$ ipython --no-banner

In [1]: import numpy as np

In [2]: import numpy.linalg as la

In [3]: np.set_printoptions(precision=2, suppress=True, linewidth=100)

In [4]: def rd(a):
   ...:     return np.round(a, 2) + 0
   ...: 

In [5]: feats = np.load("x.npy")

In [6]: feats
Out[6]: 
array([[-19,   0,   2],
       [  3,   1,   3],
       [  2,   3,  -7]])

In [7]: la.matrix_power(feats, 3)
Out[7]: 
array([[-7021,  -150,  1112],
       [  918,   -26,    18],
       [  887,   168,  -574]])

In [8]: rd(np.sort(np.abs(la.eigvals(feats))))
Out[8]: array([ 2.11,  7.84, 19.26])

In [9]: (feats + feats.T) / 2
Out[9]: 
array([[-19. ,   1.5,   2. ],
       [  1.5,   1. ,   3. ],
       [  2. ,   3. ,  -7. ]])

In [10]: np.allclose(feats @ feats.T, feats.T @ feats)
Out[10]: False

In [11]: feats @ feats
Out[11]: 
array([[365,   6, -52],
       [-48,  10, -12],
       [-43, -18,  62]])

In [12]: np.allclose(feats, feats.T)
Out[12]: False

In [13]: vec = np.array([-1, 1, 2])

In [14]: a = np.maximum(feats @ vec, 0)

In [15]: np.flatnonzero(a > 1e-9)
Out[15]: array([0, 1])

In [16]: a
Out[16]: array([23,  4,  0])

In [17]: feats * (a > 1e-9)[:, None]
Out[17]: 
array([[-19,   0,   2],
       [  3,   1,   3],
       [  0,   0,   0]])

In [18]: data = 0.2 ** np.abs(np.subtract.outer(np.arange(3), np.arange(3)))

In [19]: rd(data)
Out[19]: 
array([[1.  , 0.2 , 0.04],
       [0.2 , 1.  , 0.2 ],
       [0.04, 0.2 , 1.  ]])

In [20]: out = np.array([[1, 2, 0], [1, -2, -1]])

In [21]: C = np.kron(out, data)

In [22]: C.shape
Out[22]: (6, 9)

In [23]: la.matrix_rank(C)
Out[23]: np.int64(6)
